$ python3 -q
>>> import numpy as np
>>> import numpy.linalg as la
>>> np.set_printoptions(precision=2, suppress=True, linewidth=140)
>>> sv = 3 * 0.5 ** np.arange(7)
>>> q, _ = la.qr(np.array([[0.1, 0.5, 0.6, -1.2, 0.1, 0.6, 0.3],
...     [0.4, -0.9, 0.1, -0.9, 1.0, 0.9, 2.3],
...     [0.1, -1.9, -2.5, -0.1, -0.4, 1.7, 1.2],
...     [0.9, -0.9, 0.1, -1.6, -0.8, -0.5, 0.7],
...     [-0.7, -0.4, 0.9, -0.4, 1.3, 0.2, 1.1],
...     [-0.6, -1.0, -0.5, 1.1, 0.5, 0.3, -0.3],
...     [0.9, -1.5, -1.1, -0.8, -0.4, 0.2, 0.9]]))
>>> rng = np.random.default_rng(12183)
>>> M = rng.normal(size=(23, 7)) * sv @ q
>>> print(M.round(2) + 0)
[[ 0.18  0.58 -0.21  2.65  0.41 -1.54  1.99]
 [-0.21  1.64  0.76  2.01 -0.01 -1.73  2.28]
 [ 0.07  0.62  0.3   0.45 -0.54 -0.31  0.9 ]
 [ 0.21  0.9  -0.75  1.28 -0.71 -0.48  1.56]
 [-0.6  -0.59  0.53 -0.02  1.59 -0.66 -0.76]
 [ 0.4   0.3  -0.18 -2.08 -1.4   1.63 -0.83]
 [ 0.84 -1.92 -2.25 -3.37 -1.42  3.33 -2.79]
 [-0.16 -0.38  0.05  0.52 -0.88  0.14 -0.05]
 [-0.42  0.03  0.16 -0.01  0.39 -0.4  -0.2 ]
 [ 0.17  0.85  0.19 -0.64 -0.63  0.29  0.25]
 [-0.23 -1.04  0.61 -0.82  1.18  0.12 -1.42]
 [-0.51  0.21 -0.01  3.23  0.08 -1.96  1.81]
 [-0.96  0.77  1.75  4.57  1.42 -3.53  2.64]
 [ 0.03  0.92  0.09  1.92 -0.4  -1.17  1.76]
 [ 0.41 -0.71 -1.43 -0.51 -0.77  1.03 -0.57]
 [-0.07  0.03  0.38  0.45  0.21 -0.27  0.03]
 [ 0.92  0.84 -1.27 -0.05 -2.82  1.21  1.03]
 [-0.01  1.12  0.92  0.92 -0.09 -0.77  1.24]
 [ 0.4  -0.27 -0.44 -2.46 -0.65  1.54 -1.26]
 [ 0.28 -0.42 -0.36 -0.96  0.73  0.67 -0.81]
 [-0.19  0.71  0.95  1.62  1.   -1.63  1.28]
 [ 0.02 -0.97 -0.55 -5.37 -0.71  3.24 -3.68]
 [ 0.15  0.38  0.   -0.47 -0.39  0.31  0.07]]
>>> th = np.radians(120)
>>> R = np.eye(7)
>>> R[3, 3] = R[5, 5] = np.cos(th)
>>> R[3, 5], R[5, 3] = -np.sin(th), np.sin(th)
>>> R
array([[ 1.  ,  0.  ,  0.  ,  0.  ,  0.  ,  0.  ,  0.  ],
       [ 0.  ,  1.  ,  0.  ,  0.  ,  0.  ,  0.  ,  0.  ],
       [ 0.  ,  0.  ,  1.  ,  0.  ,  0.  ,  0.  ,  0.  ],
       [ 0.  ,  0.  ,  0.  , -0.5 ,  0.  , -0.87,  0.  ],
       [ 0.  ,  0.  ,  0.  ,  0.  ,  1.  ,  0.  ,  0.  ],
       [ 0.  ,  0.  ,  0.  ,  0.87,  0.  , -0.5 ,  0.  ],
       [ 0.  ,  0.  ,  0.  ,  0.  ,  0.  ,  0.  ,  1.  ]])
>>> M2 = M @ R.T
>>> np.allclose(M @ M.T, M2 @ M2.T)
True
>>> la.svd(M, compute_uv=False), la.svd(M2, compute_uv=False)
(array([15.17,  5.91,  3.33,  1.53,  0.83,  0.29,  0.17]), array([15.17,  5.91,  3.33,  1.53,  0.83,  0.29,  0.17]))
>>> print(np.allclose(la.norm(M, axis=1), la.norm(M2, axis=1)))
True
>>> np.round(la.det(R), 2), np.trace(R)
(np.float64(1.0), np.float64(4.0))
>>> x = np.array([3, 3, 0, 1, 0, 3, 0])
>>> target = M @ x
>>> print(np.round(la.pinv(M) @ M, 2) + 0)
[[1. 0. 0. 0. 0. 0. 0.]
 [0. 1. 0. 0. 0. 0. 0.]
 [0. 0. 1. 0. 0. 0. 0.]
 [0. 0. 0. 1. 0. 0. 0.]
 [0. 0. 0. 0. 1. 0. 0.]
 [0. 0. 0. 0. 0. 1. 0.]
 [0. 0. 0. 0. 0. 0. 1.]]
>>> np.round(la.solve(M.T @ M, M.T @ target), 2) + 0
array([3., 3., 0., 1., 0., 3., 0.])
>>> target = target + 0.05 * rng.normal(size=23)
>>> target
array([ 0.41,  1.09,  1.63,  3.14, -5.71,  4.96,  3.35, -0.71, -2.41,  3.3 , -4.29, -3.51, -6.48,  1.32,  1.73, -0.46,  8.85,  1.91,  2.53,
        0.58, -1.8 ,  1.49,  2.01])
>>> b, *_ = la.lstsq(M, target)
>>> b.round()
array([ 3.,  3.,  0.,  1., -0.,  3.,  0.])
